$ python3 -q
>>> import numpy as np
>>> from numpy import linalg as LA
>>> np.set_printoptions(precision=2, suppress=True, linewidth=100)
>>> Y = np.array([[1], [3], [0], [1], [3], [1], [2], [0], [2]])
>>> basis = np.array([[0, 1, -2, 0, 0, 2, 1]])
>>> feats = Y @ basis
>>> feats
array([[ 0,  1, -2,  0,  0,  2,  1],
       [ 0,  3, -6,  0,  0,  6,  3],
       [ 0,  0,  0,  0,  0,  0,  0],
       [ 0,  1, -2,  0,  0,  2,  1],
       [ 0,  3, -6,  0,  0,  6,  3],
       [ 0,  1, -2,  0,  0,  2,  1],
       [ 0,  2, -4,  0,  0,  4,  2],
       [ 0,  0,  0,  0,  0,  0,  0],
       [ 0,  2, -4,  0,  0,  4,  2]])
>>> Uu, sig, Vt = LA.svd(feats)
>>> np.argmax(sig[:-1] / (sig[1:] + 1e-6)) + 1
np.int64(1)
>>> sig.round(2) + 0
array([17.03,  0.  ,  0.  ,  0.  ,  0.  ,  0.  ,  0.  ])
>>> Y = Uu[:, :1] @ np.diag(sig[:1]) @ Vt[:1]
>>> Y.round(2) + 0
array([[ 0.,  1., -2.,  0.,  0.,  2.,  1.],
       [ 0.,  3., -6.,  0.,  0.,  6.,  3.],
       [ 0.,  0.,  0.,  0.,  0.,  0.,  0.],
       [ 0.,  1., -2.,  0.,  0.,  2.,  1.],
       [ 0.,  3., -6.,  0.,  0.,  6.,  3.],
       [ 0.,  1., -2.,  0.,  0.,  2.,  1.],
       [ 0.,  2., -4.,  0.,  0.,  4.,  2.],
       [ 0.,  0.,  0.,  0.,  0.,  0.,  0.],
       [ 0.,  2., -4.,  0.,  0.,  4.,  2.]])
>>> LA.matrix_rank(Y)
np.int64(1)
>>> round(float(LA.norm(feats - Y, 2)), 2), round(sig[1], 2)
(0.0, np.float64(0.0))
>>> np.round(np.abs(feats - Y).max(), 2)
np.float64(0.0)
>>> data = np.loadtxt("arr.csv", delimiter=",")
>>> data
array([[ 24.11, -20.46,   1.58],
       [ 25.14, -20.48,  -1.28],
       [ 25.18, -18.39,  -1.07],
       [ 25.27, -19.63,  -0.9 ],
       [ 25.31, -21.77,   2.25],
       [ 24.65, -19.48,   1.64],
       [ 25.39, -20.73,  -0.13],
       [ 25.38, -19.27,  -2.98],
       [ 24.35, -20.5 ,   0.4 ],
       [ 24.7 , -21.53,  -0.52],
       [ 26.4 , -19.15,   1.58],
       [ 25.61, -21.13,  -2.17],
       [ 24.17, -22.03,  -0.81],
       [ 26.04, -20.52,  -0.75],
       [ 26.46, -18.77,  -0.26],
       [ 25.73, -21.52,  -1.06],
       [ 23.56, -20.54,  -1.02],
       [ 25.06, -19.73,  -0.4 ],
       [ 23.8 , -19.83,  -0.63],
       [ 25.03, -19.63,   1.81],
       [ 25.45, -19.41,   0.8 ],
       [ 25.23, -20.53,  -0.43],
       [ 24.48, -19.95,  -1.66],
       [ 24.84, -20.6 ,   0.93],
       [ 26.21, -19.57,   0.02],
       [ 26.07, -17.67,   0.35],
       [ 25.91, -21.12,  -0.27],
       [ 25.84, -21.45,  -0.24],
       [ 26.18, -18.81,  -0.12],
       [ 25.17, -18.55,  -0.57],
       [ 26.96, -20.99,   1.07],
       [ 25.41, -19.55,   0.43]])
>>> Xc = data - data.mean(axis=0)
>>> Uu, sig, Vt = LA.svd(Xc, full_matrices=False)
>>> Vt[0] * np.sign(Vt[0, np.abs(Vt[0]).argmax()])
array([0.15, 0.16, 0.97])
>>> LA.matrix_rank(Xc)
np.int64(3)
>>> (np.sign(Uu[:, 0]) == np.sign(Uu[0, 0])).astype(int)
array([1, 0, 0, 0, 1, 1, 0, 0, 1, 0, 1, 0, 0, 0, 1, 0, 0, 0, 0, 1, 1, 0, 0, 1, 1, 1, 0, 0, 1, 0, 1,
       1])
>>> W0 = np.array([[2, 2, 2], [2, 4, 4], [2, 4, 6]])
>>> evals, evecs = LA.eigh(W0)
>>> x0 = np.array([2, 1, -2])
>>> (np.sign(evecs[:, -1].round(6)) == np.sign(evecs[0, -1].round(6))).astype(int)
array([1, 1, 1])
>>> evecs * np.maximum(evals, 0) @ evecs.T
array([[2., 2., 2.],
       [2., 4., 4.],
       [2., 4., 6.]])
>>> x0 @ W0 @ x0
np.int64(12)
>>> evecs * np.abs(evals) @ evecs.T
array([[2., 2., 2.],
       [2., 4., 4.],
       [2., 4., 6.]])
>>> LA.eigvalsh(W0[1:, 1:])
array([0.88, 9.12])
>>> C2 = W0.T @ W0
>>> LA.eigvalsh(C2)[::-1]
array([101.97,   1.65,   0.38])
>>> (W0 @ W0.T).shape
(3, 3)
>>> LA.matrix_rank(C2)
np.int64(3)
>>> np.trace(C2), (W0 ** 2).sum()
(np.int64(104), np.int64(104))
>>> np.allclose(C2, C2.T)
True
>>> evals, evecs = LA.eigh(W0)
>>> LA.eigvalsh(W0 @ W0)
array([  0.38,   1.65, 101.97])
>>> np.round(evecs.T @ W0 @ evecs, 2) + 0
array([[ 0.62,  0.  ,  0.  ],
       [ 0.  ,  1.29,  0.  ],
       [ 0.  ,  0.  , 10.1 ]])
>>> np.round(evals.sum(), 2), np.trace(W0)
(np.float64(12.0), np.int64(12))
>>> evecs @ np.diag(evals) @ evecs.T
array([[2., 2., 2.],
       [2., 4., 4.],
       [2., 4., 6.]])
>>> LA.svd(W0, compute_uv=False)
array([10.1 ,  1.29,  0.62])
>>> round(LA.det(2 * W0), 2), round(LA.det(W0), 2)
(np.float64(64.0), np.float64(8.0))
>>> LA.eigvals(W0)
array([10.1 ,  1.29,  0.62])
>>> np.einsum("ij,ji->", W0, W0)
np.int64(104)
>>> np.kron(np.eye(2, dtype=int), W0)
array([[2, 2, 2, 0, 0, 0],
       [2, 4, 4, 0, 0, 0],
       [2, 4, 6, 0, 0, 0],
       [0, 0, 0, 2, 2, 2],
       [0, 0, 0, 2, 4, 4],
       [0, 0, 0, 2, 4, 6]])
>>> np.einsum("ii->", W0)
np.int64(12)
>>> np.poly(W0)
array([  1., -12.,  20.,  -8.])
>>> J = np.load("layer15.npy")
>>> J
array([[ 9.,  0.,  2.,  2.,  1., -2.,  1., -2., -2.],
       [ 0.,  2.,  1.,  1.,  2.,  2.,  2.,  1.,  2.],
       [ 0.,  0.,  0.,  1.,  0.,  0.,  2.,  1.,  2.],
       [ 0.,  2.,  1.,  0.,  0.,  2.,  1.,  1.,  1.],
       [ 0.,  0.,  2.,  0.,  2.,  1.,  1.,  2.,  0.],
       [ 0.,  2.,  2.,  2.,  2.,  2.,  0.,  0.,  0.],
       [ 0.,  1.,  0.,  2.,  1.,  0.,  2.,  1.,  1.],
       [ 0.,  1.,  2.,  2.,  0.,  0.,  1.,  1.,  2.],
       [ 0.,  2.,  1.,  0.,  0.,  1.,  2.,  1.,  1.]])
>>> LA.norm(J, axis=0)
array([9.  , 4.24, 4.36, 4.24, 3.74, 4.24, 4.47, 3.74, 4.36])
>>> LA.norm(J, axis=1)
array([10.15,  4.8 ,  3.16,  3.46,  3.74,  4.47,  3.46,  3.87,  3.46])
>>> round(LA.norm(J[8] - J[6]), 2)
np.float64(2.83)
>>> round(float(LA.norm(J) ** 2 / LA.norm(J, 2) ** 2), 2)
2.13
>>> round(LA.norm(J, 2), 2)
np.float64(10.2)
>>> u = np.array([-7, 5, 8, -4, 9, 1, 0, -4, -6])
>>> Y = J + np.outer(u, np.eye(9)[7])
>>> Y
array([[ 9.,  0.,  2.,  2.,  1., -2.,  1., -9., -2.],
       [ 0.,  2.,  1.,  1.,  2.,  2.,  2.,  6.,  2.],
       [ 0.,  0.,  0.,  1.,  0.,  0.,  2.,  9.,  2.],
       [ 0.,  2.,  1.,  0.,  0.,  2.,  1., -3.,  1.],
       [ 0.,  0.,  2.,  0.,  2.,  1.,  1., 11.,  0.],
       [ 0.,  2.,  2.,  2.,  2.,  2.,  0.,  1.,  0.],
       [ 0.,  1.,  0.,  2.,  1.,  0.,  2.,  1.,  1.],
       [ 0.,  1.,  2.,  2.,  0.,  0.,  1., -3.,  2.],
       [ 0.,  2.,  1.,  0.,  0.,  1.,  2., -5.,  1.]])
>>> LA.matrix_rank(Y - J)
np.int64(1)
>>> LA.matrix_rank(LA.inv(Y) - LA.inv(J), tol=1e-8)
np.int64(1)
>>> round(LA.det(Y) / LA.det(J), 2), round(float(1 + LA.solve(J, u)[7]), 2)
(np.float64(-3.07), -3.07)
>>> np.allclose(J @ J.T, J.T @ J)
False
>>> J.inv()
Traceback (most recent call last):
  File "<python-input-62>", line 1, in <module>
    J.inv()
    ^^^^^
AttributeError: 'numpy.ndarray' object has no attribute 'inv'
>>> assert J == J.T
Traceback (most recent call last):
  File "<python-input-63>", line 1, in <module>
    assert J == J.T
           ^^^^^^^^
ValueError: The truth value of an array with more than one element is ambiguous. Use a.any() or a.all()
>>> (J + J.T) / 2
array([[ 9. ,  0. ,  1. ,  1. ,  0.5, -1. ,  0.5, -1. , -1. ],
       [ 0. ,  2. ,  0.5,  1.5,  1. ,  2. ,  1.5,  1. ,  2. ],
       [ 1. ,  0.5,  0. ,  1. ,  1. ,  1. ,  1. ,  1.5,  1.5],
       [ 1. ,  1.5,  1. ,  0. ,  0. ,  2. ,  1.5,  1.5,  0.5],
       [ 0.5,  1. ,  1. ,  0. ,  2. ,  1.5,  1. ,  1. ,  0. ],
       [-1. ,  2. ,  1. ,  2. ,  1.5,  2. ,  0. ,  0. ,  0.5],
       [ 0.5,  1.5,  1. ,  1.5,  1. ,  0. ,  2. ,  1. ,  1.5],
       [-1. ,  1. ,  1.5,  1.5,  1. ,  0. ,  1. ,  1. ,  1.5],
       [-1. ,  2. ,  1.5,  0.5,  0. ,  0.5,  1.5,  1.5,  1. ]])
>>> np.trace(J)
np.float64(19.0)
>>> (J - J.T) / 2
array([[ 0. ,  0. ,  1. ,  1. ,  0.5, -1. ,  0.5, -1. , -1. ],
       [ 0. ,  0. ,  0.5, -0.5,  1. ,  0. ,  0.5,  0. ,  0. ],
       [-1. , -0.5,  0. ,  0. , -1. , -1. ,  1. , -0.5,  0.5],
       [-1. ,  0.5,  0. ,  0. ,  0. ,  0. , -0.5, -0.5,  0.5],
       [-0.5, -1. ,  1. ,  0. ,  0. , -0.5,  0. ,  1. ,  0. ],
       [ 1. ,  0. ,  1. ,  0. ,  0.5,  0. ,  0. ,  0. , -0.5],
       [-0.5, -0.5, -1. ,  0.5,  0. ,  0. ,  0. ,  0. , -0.5],
       [ 1. ,  0. ,  0.5,  0.5, -1. ,  0. ,  0. ,  0. ,  0.5],
       [ 1. ,  0. , -0.5, -0.5,  0. ,  0.5,  0.5, -0.5,  0. ]])
>>> round(float(np.abs(LA.eigvals(J)).max()), 2)
9.0
>>> np.allclose(J, J.T)
False
>>> round(LA.det(J), 2)
np.float64(1260.0)
>>> np.sort(np.abs(LA.eigvals(J)))
array([0.81, 0.81, 1.09, 1.58, 2.3 , 2.46, 2.46, 8.83, 9.  ])
>>> W1 = np.array([[4, 3, 1, 4],
...     [3, 9, 0, 9],
...     [6, 1, 6, 4],
...     [5, 3, 0, 2],
...     [1, 0, 4, 2],
...     [0, 5, 1, 5],
...     [6, 6, 8, 2],
...     [4, 4, 2, 4],
...     [1, 4, 0, 5]])
>>> c = np.array([2, 1, 2, 1])
>>> act = np.maximum(J @ W1 + c, 0)
>>> (act > 0).astype(int)
array([[1, 1, 1, 1],
       [1, 1, 1, 1],
       [1, 1, 1, 1],
       [1, 1, 1, 1],
       [1, 1, 1, 1],
       [1, 1, 1, 1],
       [1, 1, 1, 1],
       [1, 1, 1, 1],
       [1, 1, 1, 1]])
>>> (act > 0).mean(axis=0)
array([1., 1., 1., 1.])
>>> basis = np.array([[1, 2, 3], [-2, 3, 3], [-2, -2, 2], [1, -2, 0]])
>>> (act @ basis).round(6).argmax(axis=1)
array([2, 2, 2, 2, 2, 2, 2, 2, 2])
>>> W1 @ basis
array([[  0,   7,  23],
       [ -6,  15,  36],
       [ -4,  -5,  33],
       [  1,  15,  24],
       [ -5, -10,  11],
       [ -7,   3,  17],
       [-20,  10,  52],
       [ -4,   8,  28],
       [ -2,   4,  15]])
>>> act @ basis
array([[ -8.,  54., 277.],
       [-90.,  63., 360.],
       [-50.,  52., 199.],
       [-59.,  54., 247.],
       [-56.,   0., 226.],
       [-45.,  37., 255.],
       [-58.,  68., 255.],
       [-43.,  62., 273.],
       [-72.,  61., 282.]])
>>> x0 = np.array([0, -1, 3, -3, -1, -2, 1, -2, 2])
>>> y = J @ x0
>>> y
array([ 4., -4.,  1., -2., -1., -8., -6.,  2.,  1.])
>>> LA.solve(J.T, J[2])
array([ 0.,  0.,  1., -0.,  0.,  0., -0., -0., -0.])
>>> np.round(LA.solve(J, y + J[:, 1]), 2) + 0
array([ 0.,  0.,  3., -3., -1., -2.,  1., -2.,  2.])
>>> mat = np.load("x.npy")
>>> mat
array([[ 0, -3,  0],
       [ 0,  0, -2],
       [ 0,  3,  0],
       [ 0,  0,  0],
       [ 0,  0,  0],
       [ 0, -3, -1],
       [ 0,  0,  0],
       [ 0,  0,  0]])
>>> # row 4 repeats row 3
>>> round(float(LA.norm(mat, "nuc")), 2)
7.38
>>> LA.norm(mat, axis=1).argmax()
np.int64(5)
>>> np.round(LA.norm(mat[1], 1), 2), round(float(LA.norm(mat[1], np.inf)), 2)
(np.float64(2.0), 2.0)
>>> Uu, sig, Vt = LA.svd(mat)
>>> evecs = Vt[:(sig > 1e-8).sum()]
>>> rng = np.random.default_rng(26354)
>>> x0 = mat[1] + -2 * mat[0] + rng.integers(2) * np.eye(3)[1]
>>> x0
array([ 0.,  7., -2.])
>>> np.round(evecs.T @ evecs, 2) + 0
array([[0., 0., 0.],
       [0., 1., 0.],
       [0., 0., 1.]])
>>> np.round(LA.norm(x0 - evecs.T @ evecs @ x0), 2)
np.float64(0.0)
>>> LA.matrix_rank(np.vstack([mat, x0]))
np.int64(2)
>>> np.diag(evecs.T @ evecs)
array([0., 1., 1.])
>>> arr = np.loadtxt("run17.csv", delimiter=",")
>>> arr
array([[ 0.49, -0.09, -0.24],
       [-0.96,  0.32,  0.71],
       [ 0.18, -0.03, -0.08],
       [-0.98,  0.37,  0.78],
       [ 0.98, -0.37, -0.78],
       [ 0.62, -0.12, -0.31],
       [-0.18,  0.03,  0.08],
       [-0.62,  0.12,  0.31],
       [ 0.62, -0.12, -0.31],
       [ 1.  , -0.47, -0.88],
       [ 0.49, -0.09, -0.24],
       [ 0.92, -0.26, -0.62],
       [-0.92,  0.26,  0.62],
       [-0.89,  0.24,  0.56],
       [ 0.99, -0.45, -0.86],
       [-0.97,  0.35,  0.74],
       [-0.49,  0.09,  0.24],
       [ 0.99, -0.4 , -0.81],
       [-0.89,  0.24,  0.56],
       [-0.79,  0.18,  0.45],
       [ 0.98, -0.37, -0.78],
       [-0.99,  0.4 ,  0.81],
       [-1.  ,  0.54,  0.92],
       [-0.92,  0.26,  0.62],
       [-0.18,  0.03,  0.08],
       [ 0.35, -0.06, -0.16],
       [-0.99,  0.45,  0.86],
       [ 0.92, -0.26, -0.62],
       [ 0.85, -0.21, -0.51],
       [-0.99,  0.4 ,  0.81],
       [ 0.62, -0.12, -0.31],
       [-0.99,  0.4 ,  0.81]])
>>> # rows 5 and 8 are equal
>>> P = arr @ LA.solve(arr.T @ arr, arr.T)
>>> np.allclose(P @ P, P)
True
>>> P @ arr[:, 2]
array([-0.24,  0.71, -0.08,  0.78, -0.78, -0.31,  0.08,  0.31, -0.31, -0.88, -0.24, -0.62,  0.62,
        0.56, -0.86,  0.74,  0.24, -0.81,  0.56,  0.45, -0.78,  0.81,  0.92,  0.62,  0.08, -0.16,
        0.86, -0.62, -0.51,  0.81, -0.31,  0.81])
>>> np.round(LA.eigvalsh(P), 2) + 0
array([0., 0., 0., 0., 0., 0., 0., 0., 0., 0., 0., 0., 0., 0., 0., 0., 0., 0., 0., 0., 0., 0., 0.,
       0., 0., 0., 0., 0., 0., 1., 1., 1.])
>>> u, r1 = arr[30], arr[29]
>>> np.round(u @ u, 2)
np.float64(0.49)
>>> pr = (u @ r1) / (u @ u) * u
>>> round((r1 - pr) @ u, 2)
np.float64(-0.0)
>>> np.outer(u, r1)
array([[-0.61,  0.25,  0.5 ],
       [ 0.12, -0.05, -0.1 ],
       [ 0.31, -0.12, -0.25]])
>>> LA.matrix_rank(np.outer(u, r1))
np.int64(1)
>>> X = np.load("a.npy")
>>> X
array([[-6, -5, 12, 10],
       [-4, -7,  8, 14],
       [12, 10,  0,  0],
       [ 8, 14,  0,  0]])
>>> evals, evecs = LA.eig(X)
>>> np.sort(LA.eigvals(X.T))
array([-28.18,  -5.12,   3.12,  17.18])
>>> np.round(X @ evecs[:, 0] - evals[0] * evecs[:, 0], 2) + 0
array([0., 0., 0., 0.])
>>> evals
array([-28.18,  17.18,  -5.12,   3.12])
>>> np.sort(LA.eigvals(X @ X))
array([  9.75,  26.25, 295.05, 793.95])
>>> np.sort(LA.eigvals(LA.inv(X)))
array([-0.2 , -0.04,  0.06,  0.32])
>>> m1 = np.loadtxt("sample8.csv", delimiter=",")
>>> m1
array([[  1.5,   0.8,   1.7,  -0.2,   0.1,   0.9,   0.9,  -1.2],
       [  0.4,  -0.4,   0.8,   0.7,   0.1,  -0.1,   0.5,  -0.1],
       [ -0.9,   0.2,  -0.8,  -0.1,  -0.3,   0.1,  -1.1,   0.2],
       [ -6. ,   4. ,   8. , -18. , -12. ,  22. ,  -8. ,  32. ],
       [  1.6,   1. ,  -0.4,  -1.4,   0.1,  -2.6,  -0.6,  -1.5],
       [ -2.1,   1. ,   0.2,  -0.1,   0.2,   1. ,   0. ,   0.9],
       [ -0.8,  -0.4,   0.6,   1.2,  -0.9,  -1.2,  -1.1,  -1.7],
       [  1.3,   1.7,   1.1,   0.7,  -0.8,  -0.5,   1. ,  -0.6],
       [  0.8,  -1.2,  -0.1,  -0.4,  -1.4,   1.5,  -0.3,  -0.6],
       [  0.5,  -1.4,   0.7,  -1.1,  -0.5,  -0.8,   0.4,   0.5],
       [ -0.4,  -0.6,  -0.6,   0.5,  -0.7,   0.9,  -1. ,   0.6],
       [ -1.1,   0.3,  -0.5,   0.2,   0.7,  -1.1,  -0.2,  -0.6],
       [ -0.4,  -1. ,   1.1,  -1.4,  -0.6,   0.6,   0.3,   0. ],
       [ -1.7,   0.1,  -0.1,   0.8,   0.1,  -0.4,   0.4,  -1. ],
       [  0.5,   1.6,  -1.3,   0.9,  -0.5,   1.3,   0.5,   0.6],
       [ -0.3,  -1. ,   0.6,  -0.2,   0.2,  -0.4,   2.2,  -0.7]])
>>> Y = LA.inv(J)
>>> np.round(LA.det(J) * Y, 2) + 0
array([[  140.,   196.,  -248.,   558.,    18.,  -366.,   164.,    88.,  -514.],
       [    0.,   504., -1332.,   162.,  -198.,  -594.,   576.,   432.,    54.],
       [    0.,  -252.,   396.,  -576.,   144.,   432.,  -648.,   144.,   648.],
       [    0.,  -504.,   432.,   288.,   -72.,   414.,   324.,   -72.,  -324.],
       [    0.,   756.,  -648.,  -432.,   108.,  -306.,   144.,   108.,  -144.],
       [    0.,  -504.,  1152.,   558.,    18.,   684.,  -396.,  -612.,  -234.],
       [    0.,  -504.,  1152.,  -702.,    18.,   684.,  -396.,  -612.,  1026.],
       [    0.,     0.,  -900.,  1080.,   360.,  -810.,   900.,   360.,  -900.],
       [    0.,   756.,  -288.,    18.,  -162.,  -486.,  -216.,   468.,  -414.]])
>>> np.round(J @ Y, 2) + 0
array([[1., 0., 0., 0., 0., 0., 0., 0., 0.],
       [0., 1., 0., 0., 0., 0., 0., 0., 0.],
       [0., 0., 1., 0., 0., 0., 0., 0., 0.],
       [0., 0., 0., 1., 0., 0., 0., 0., 0.],
       [0., 0., 0., 0., 1., 0., 0., 0., 0.],
       [0., 0., 0., 0., 0., 1., 0., 0., 0.],
       [0., 0., 0., 0., 0., 0., 1., 0., 0.],
       [0., 0., 0., 0., 0., 0., 0., 1., 0.],
       [0., 0., 0., 0., 0., 0., 0., 0., 1.]])
>>> round(LA.cond(J), 2)
np.float64(30.49)
>>> round(float(LA.slogdet(J)[0]), 2)
1.0
